$ python3 -q
>>> import numpy as np
>>> import numpy.linalg as la
>>> np.set_printoptions(suppress=True, linewidth=200)
>>> def rnd(a):
...     return np.round(a, 3) + 0
... 
>>> feats = np.load("data.npy")
>>> feats
array([[-1.802, -1.686,  1.466, -1.832, -3.106,  0.274,  0.529,  0.379,  0.366, -1.768],
       [-0.429,  3.245, -0.027,  0.068,  0.519, -0.313, -0.797,  1.664, -1.233,  2.998],
       [-0.69 ,  0.633, -0.878,  0.343,  0.97 ,  0.248, -3.342, -1.671,  2.844,  0.428],
       [-2.608,  0.146,  0.431,  0.772,  0.642,  0.672, -1.351,  0.362,  3.817, -0.065],
       [-0.154,  0.256,  0.43 ,  1.64 ,  1.944,  1.94 , -0.539, -3.241,  0.206,  1.912],
       [ 1.4  ,  1.352,  2.545,  2.234, -1.095, -1.597, -1.362, -0.081, -0.064,  2.031],
       [-0.624,  2.628,  0.295,  0.642,  1.759,  2.265,  2.589, -0.032,  1.234, -0.87 ],
       [ 1.351,  0.323,  0.491,  1.8  , -0.548, -2.554,  3.34 , -0.543,  0.419, -1.068],
       [ 0.189,  1.885, -3.22 , -0.015, -1.458,  0.004,  0.818,  0.381,  2.813, -0.432],
       [-0.731,  0.624, -1.142,  1.601, -1.633, -2.433, -2.97 ,  0.91 ,  0.623,  1.261],
       [-0.356,  1.532, -1.251,  3.357, -0.917, -0.843,  2.703,  0.787, -0.14 ,  0.445],
       [ 1.094, -0.163,  0.187, -0.046, -2.152,  4.217,  0.317, -1.045, -0.36 , -0.069],
       [ 0.772,  1.364, -1.788, -2.322, -1.863, -1.189, -1.181, -2.208, -0.67 ,  1.534],
       [-0.659, -0.508, -2.435,  0.383, -1.137, -1.829, -2.397, -2.329,  1.553, -0.123],
       [ 1.836, -1.048, -1.92 , -0.39 ,  0.552, -0.499,  1.581, -0.241, -1.993,  3.1  ],
       [ 0.767,  2.507, -1.378, -0.418,  2.842,  1.247, -1.843,  1.186, -0.522,  1.159],
       [-1.62 , -1.274,  3.146, -0.968, -0.808, -2.791, -0.045, -1.097,  0.18 ,  0.487],
       [ 0.907, -0.436, -0.207,  1.457, -2.857,  0.803,  1.989,  2.2  ,  2.051, -0.116],
       [ 0.164, -1.811, -0.333,  1.426, -0.671, -1.421, -0.875, -0.616, -0.808,  3.909],
       [-1.186, -3.594,  0.513, -0.297,  2.283,  1.699,  1.292,  0.041, -0.321,  0.673],
       [-0.768,  0.258, -0.594,  3.647,  1.828,  2.   , -0.007,  0.158, -1.12 , -1.437],
       [-2.17 ,  2.499, -0.912,  0.612,  1.052,  1.365, -3.138, -0.066, -0.148, -0.002],
       [-1.581, -1.251,  1.313,  1.606,  1.663, -0.989,  1.485,  2.645,  0.266, -1.902],
       [-0.503, -2.096, -2.838, -0.581,  0.422, -1.887, -0.941,  2.678,  0.211, -0.35 ]])
>>> labels = feats[:, 9] > np.median(feats[:, 9])
>>> u = feats[labels].mean(axis=0) - feats[~labels].mean(axis=0)
>>> rnd((((feats - feats.mean(axis=0)) @ u > 0) == labels).mean())
np.float64(0.833)
>>> rnd(u)
array([ 0.579,  0.182,  0.328, -0.181,  0.501, -0.858, -0.884, -0.78 , -1.083,  2.345])
>>> ((feats - feats.mean(axis=0)) @ u > 0).astype(int)
array([0, 1, 1, 0, 1, 1, 0, 0, 0, 1, 0, 0, 1, 1, 1, 1, 1, 0, 1, 0, 0, 1, 0, 0])
>>> out = np.c_[feats[:, :9] @ np.array([[1, -1, 0, 1, 2, 0, 2, -2, -2],
...     [-1, -1, -1, -1, 0, 2, 1, 2, 1],
...     [-1, 2, 2, 0, -2, 1, 0, 0, -2],
...     [1, 2, 0, 2, -2, -1, -1, 2, 1],
...     [-2, 2, 2, 1, 1, -1, -2, -1, 1],
...     [-1, -2, 0, -1, 1, -1, -2, -1, 0],
...     [-1, -2, -1, -2, 1, 1, -1, 2, 2],
...     [1, -2, 2, -1, 0, 1, -1, 1, 0],
...     [1, -1, 1, -1, -1, 2, 0, -2, 1]]), np.array([0, 0, 0, 1, 1, 2, 0, 0, 2, 0, 0, 1, 0, 0, 2, 1, 1, 1, 1, 2, 0, 1, 1, 1])]
>>> rnd(out)
array([[  2.74 ,  -6.186,  -0.999,  -8.963,  -5.541,   4.398,   1.298,   0.105,  -4.528,   0.   ],
       [ -3.076,  -1.571,   0.631,  -1.543,  -0.298,   4.59 ,   1.04 ,   9.814,   1.917,   0.   ],
       [  2.225,   7.613,   2.395,   5.596,  -5.278,  -0.498,   1.487, -11.929,   1.242,   0.   ],
       [  1.161,   2.969,   7.892,  -2.717, -11.476,   5.282,  -7.481,  -4.236,   7.029,   1.   ],
       [ -7.524,  11.4  ,  -1.245,   6.987,  -1.309,  -7.95 ,  -5.68 ,  -4.515,   2.416,   1.   ],
       [  4.741,  10.76 ,   2.684,   7.887, -10.748,   4.136,   8.745,   4.387,  -8.187,   2.   ],
       [-10.075,  -7.49 ,   0.061,  -8.854,   2.257,   5.91 ,  -9.867,   6.442,  12.099,   0.   ],
       [  2.523,   0.907,  -4.444,   0.078,  -2.061,   6.074,   4.632,   9.945,   4.99 ,   0.   ],
       [  6.797, -16.679,  -8.484,  -8.018,   3.399,   8.844,   3.987,   1.207,  10.923,   2.   ],
       [ 11.59 ,   6.122,  -0.761,   7.054, -10.039,   1.757,   7.753,   3.702,  -0.979,   0.   ],
       [  3.341,  -3.952,  -7.137,  -1.301,  -3.841,   3.426,  -2.507,  18.723,  12.452,   0.   ],
       [ -0.611, -11.571,  -6.534,  -4.433,   4.648,  -3.606,  -1.331,  -4.362,  -4.649,   1.   ],
       [  2.092,  -4.256, -12.571,  -0.67 ,   6.201,   1.585,  14.723,  -3.638,  -3.821,   0.   ],
       [  8.391,   6.346,  -7.344,   6.877,  -4.13 ,  -2.488,   8.449,  -6.195,   1.685,   0.   ],
       [ -0.006,  -3.993,  -5.744,   2.227,  11.919,  -6.325,   1.568,   0.306,   0.451,   2.   ],
       [ -5.204,  -1.84 ,   4.114,   2.041,   7.894,  -1.736,  -3.062,  -2.901,   1.945,   1.   ],
       [ -0.925,  13.32 ,   3.981,   0.708, -11.42 ,   4.383,   4.794,   0.808,  -6.012,   1.   ],
       [ 10.18 , -15.72 ,  -1.23 ,  -7.632,  -2.802,   7.809,  -0.16 ,   4.358,   2.793,   1.   ],
       [  5.948,   9.123,  -1.362,   8.751,  -4.017,  -6.396,   2.766,   0.244,  -3.276,   1.   ],
       [ -6.239,   4.035,   7.655,   0.094,   2.791,  -9.669, -14.966,  -6.125,   2.001,   2.   ],
       [ -3.396,   7.09 ,   1.413,   7.072,  -2.701,  -9.642, -12.732,   7.902,   7.323,   0.   ],
       [ -3.69 ,   5.001,   0.639,   2.732,  -4.313,  -2.443,  -4.083,   2.099,   3.903,   1.   ],
       [ -0.948,   5.448,  11.274,  -0.347,  -7.107,   1.193, -11.497,   8.281,   5.79 ,   1.   ],
       [  8.723,  -3.306,   3.772,   1.733,   3.215,  -2.825,  -1.328,  -2.509,   2.756,   1.   ]])
>>> rnd(la.lstsq(feats, out[:, 0])[0])
array([ 1., -1., -1.,  1., -2., -1., -1.,  1.,  1.,  0.])
